% python3 -q
>>> import numpy as np
>>> np.set_printoptions(precision=1, suppress=True, linewidth=100)
>>> tidy = lambda a: np.round(a, 1) + 0
>>> m1 = np.load("mat.npy")
>>> print(m1)
[[-0.7  2.3  0.2]
 [ 0.3  4.9 -0.2]
 [-0.9 -4.9 -0.1]
 [ 0.3  2.   0.2]
 [ 0.2 -2.3  0.1]
 [-0.4 -2.7  0. ]
 [-0.6 -1.8 -0.1]
 [ 0.2  2.6  0. ]
 [ 1.1  3.7  0. ]
 [ 0.1  2.7  0.2]
 [-0.1 -1.3  0.1]
 [-0.2  3.7 -0.1]
 [ 0.8  1.5  0. ]
 [ 0.1 -1.4  0.1]]
>>> # column 1 dominates
>>> cov = np.cov(m1, rowvar=False)
>>> print(tidy(np.median(m1, axis=0)))
[0.1 1.8 0. ]
>>> np.argwhere(np.triu(np.abs(np.corrcoef(m1.T)) > 0.8, 1))
array([], shape=(0, 2), dtype=int64)
>>> C = m1[[12, 9]].astype(float)
>>> for _ in range(5):
...     lab = np.linalg.norm(m1[:, None] - C, axis=-1).argmin(axis=1)
...     C = np.array([m1[lab == j].mean(axis=0) for j in range(2)])
... 
>>> lab
array([1, 1, 0, 1, 0, 0, 0, 1, 1, 1, 0, 1, 1, 0])
>>> tidy(C[1] - C[0])
array([0.5, 5.3, 0. ])
>>> d = np.linalg.norm(m1[:, None] - m1[None], axis=-1)
>>> d[9].round(6).argsort(kind="stable")[:4]
array([9, 7, 3, 0])
>>> print(tidy(d[:5, :5]))
[[0.  2.8 7.2 1.  4.7]
 [2.8 0.  9.9 2.9 7.2]
 [7.2 9.9 0.  7.  2.8]
 [1.  2.9 7.  0.  4.3]
 [4.7 7.2 2.8 4.3 0. ]]
>>> np.linalg.matrix_rank(d ** 2)
np.int64(5)
>>> (d + 1e9 * np.eye(14)).round(6).argmin(axis=1)
array([ 9, 11,  5,  7,  5,  4, 10,  9, 11,  7, 13,  9,  3, 10])
>>> tidy(np.linalg.norm(m1 - m1.mean(axis=0), axis=1))
array([1.8, 4.3, 5.6, 1.4, 2.9, 3.4, 2.5, 2. , 3.2, 2.1, 1.9, 3.1, 1.2, 2. ])
>>> np.unravel_index(d.round(6).argmax(), d.shape)
(np.int64(1), np.int64(2))
>>> d.mean(axis=1).argmax()
np.int64(2)
>>> tidy(np.linalg.norm(m1, axis=1))
array([2.4, 4.9, 5. , 2. , 2.3, 2.7, 1.9, 2.6, 3.9, 2.7, 1.3, 3.7, 1.7, 1.4])
>>> tidy(d[9])
array([0.9, 2.2, 7.7, 0.7, 5. , 5.4, 4.6, 0.2, 1.4, 0. , 4. , 1.1, 1.4, 4.1])
>>> print(d.shape)
(14, 14)
>>> f = np.array([8, 9])
>>> tidy(np.convolve(m1[0], f))
array([-5.6, 12.1, 22.3,  1.8])
>>> tidy(np.correlate(m1[0], m1[12], "full"))
array([ 0. , -1. ,  2.9,  2.1,  0.2])
>>> tidy(np.cross(m1[0, :3], m1[12, :3]))
array([-0.3,  0.2, -2.9])
>>> E = np.array([[1, 0, 1], [0, 0, 0], [2, 0, 3]])
>>> # splits into 2 blocks
>>> print(tidy(np.trace(np.linalg.pinv(E) @ E)))
2.0
>>> print(tidy(E @ np.linalg.pinv(E) @ E))
[[1. 0. 1.]
 [0. 0. 0.]
 [2. 0. 3.]]
>>> np.unique(E.round(6), axis=0).shape
(3, 3)
>>> print(np.linalg.lstsq(E[:-1].T, E[-1])[2])
1
>>> try:
...     np.linalg.inv(E)
... except np.linalg.LinAlgError as e:
...     print(e)
... 
Singular matrix
>>> Uu, sigma, Vt = np.linalg.svd(E)
>>> vecs = Vt[:(sigma > 1e-8).sum()]
>>> rng = np.random.default_rng(561)
>>> vec = E[2] + 5 * E[1] + rng.integers(2) * np.eye(3)[0]
>>> vec
array([2., 0., 3.])
>>> tidy(np.linalg.norm(vec - vecs.T @ vecs @ vec))
np.float64(0.0)
>>> tidy(vecs.T @ vecs)
array([[1., 0., 0.],
       [0., 0., 0.],
       [0., 0., 1.]])
>>> A = np.array([[0, 1, 0, 0], [1, 0, 0, 0], [0, 0, 0, 1], [0, 0, 1, 0]])
>>> # 2 blocks once reordered
>>> print(A @ A)
[[1 0 0 0]
 [0 1 0 0]
 [0 0 1 0]
 [0 0 0 1]]
>>> np.flatnonzero(np.linalg.matrix_power((A != 0) + (A.T != 0) + np.eye(4), 4)[2])
array([2, 3])
>>> tidy(np.linalg.det(A))
np.float64(1.0)
>>> print((np.linalg.matrix_power((A != 0) + (A.T != 0) + np.eye(4), 4) > 0).astype(int))
[[1 1 0 0]
 [1 1 0 0]
 [0 0 1 1]
 [0 0 1 1]]
>>> M = np.array([[0.5, 0.0, 0.5, 0.0],
...     [0.25, 0.5, 0.25, 0.0],
...     [0.0, 0.0, 1.0, 0.0],
...     [0.0, 0.5, 0.0, 0.5]])
>>> evals, vecs = np.linalg.eig(M)
>>> print(tidy(np.sort(np.linalg.eigvals(M @ M))))
[0.2 0.2 0.2 1. ]
>>> tidy(np.sort(np.linalg.eigvals(np.linalg.inv(M))))
array([1., 2., 2., 2.])
>>> print(tidy(np.prod(evals)))
0.1
>>> tidy(np.sort(np.linalg.eigvals(M.T)))
array([0.5, 0.5, 0.5, 1. ])
>>> lab = rng.permutation(4)
>>> M2 = M[:, lab] * rng.choice([-1, 1], 4)
>>> print(tidy(M2))
[[ 0.   0.   0.5  0.5]
 [ 0.5  0.   0.2  0.2]
 [ 0.   0.   0.   1. ]
 [ 0.5 -0.5  0.   0. ]]
>>> Uu, _, Vt = np.linalg.svd(M.T @ M2)
>>> tidy(np.linalg.lstsq(M, M2)[0])
array([[ 0.,  0.,  1.,  0.],
       [ 1.,  0.,  0.,  0.],
       [ 0.,  0.,  0.,  1.],
       [ 0., -1.,  0.,  0.]])
>>> F = np.array([[-2.0, 3.0, 0.0, 0.0],
...     [3.0, 0.0, 3.0, 0.0],
...     [0.0, 3.0, 0.0, 3.0],
...     [0.0, 0.0, 3.0, 2.0]])
>>> F
array([[-2.,  3.,  0.,  0.],
       [ 3.,  0.,  3.,  0.],
       [ 0.,  3.,  0.,  3.],
       [ 0.,  0.,  3.,  2.]])
>>> # symmetric, so the eigenvalues are real
>>> cov = F.T @ F
>>> np.trace(cov), (F ** 2).sum()
(np.float64(62.0), np.float64(62.0))
>>> tidy(np.linalg.eigvalsh(cov)[::-1])
array([26.6, 26.6,  4.4,  4.4])
>>> (F @ F.T).shape
(4, 4)
>>> np.allclose(cov, cov.T)
True
>>> cov
array([[13., -6.,  9.,  0.],
       [-6., 18.,  0.,  9.],
       [ 9.,  0., 18.,  6.],
       [ 0.,  9.,  6., 13.]])
>>> print(tidy(np.linalg.svd(F, compute_uv=False) ** 2))
[26.6 26.6  4.4  4.4]
>>> print(np.linalg.matrix_rank(cov))
4
>>> np.diag(cov)
array([13., 18., 18., 13.])
>>> proj = np.triu(np.array([[-3, -1, 0, -3], [3, 3, -3, 0], [-3, 0, -3, 3], [0, -3, 0, 2]]), 1) + np.eye(4)
>>> M2 = proj @ F @ np.linalg.inv(proj)
>>> tidy(np.poly(M2))
array([  1.,   0., -31.,   0., 117.])
>>> proj @ F - F @ proj
array([[ -3.,  -2.,  -3., -12.],
       [  0.,  -6.,   0.,  -9.],
       [  0.,   0.,  18.,   6.],
       [  0.,   0.,   0.,  -9.]])
>>> np.linalg.matrix_rank(M2)
np.int64(4)
>>> evals, vecs = np.linalg.eig(F)
>>> print(tidy(F @ vecs[:, 0] - evals[0] * vecs[:, 0]))
[0. 0. 0. 0.]
>>> np.linalg.matrix_rank(F)
np.int64(4)
>>> tidy(np.linalg.norm(F))
np.float64(7.9)
>>> np.linalg.rank(F)
Traceback (most recent call last):
  File "<python-input-80>", line 1, in <module>
    np.linalg.rank(F)
    ^^^^^^^^^^^^^^
AttributeError: module 'numpy.linalg' has no attribute 'rank'
>>> F - F[0]
array([[ 0.,  0.,  0.,  0.],
       [ 5., -3.,  3.,  0.],
       [ 2.,  0.,  0.,  3.],
       [ 2., -3.,  3.,  2.]])
>>> F.sum(axis=0)
array([1., 6., 6., 5.])
>>> print(tidy(np.linalg.svd(F, compute_uv=False)))
[5.2 5.2 2.1 2.1]
>>> np.count_nonzero(F)
np.int64(8)
>>> np.abs(F).max()
np.float64(3.0)
>>> print(F.shape)
(4, 4)
>>> np.diff(F, axis=0)
array([[ 5., -3.,  3.,  0.],
       [-3.,  3., -3.,  3.],
       [ 0., -3.,  3., -1.]])
>>> F[:, 4]
Traceback (most recent call last):
  File "<python-input-88>", line 1, in <module>
    F[:, 4]
    ~^^^^^^
IndexError: index 4 is out of bounds for axis 1 with size 4
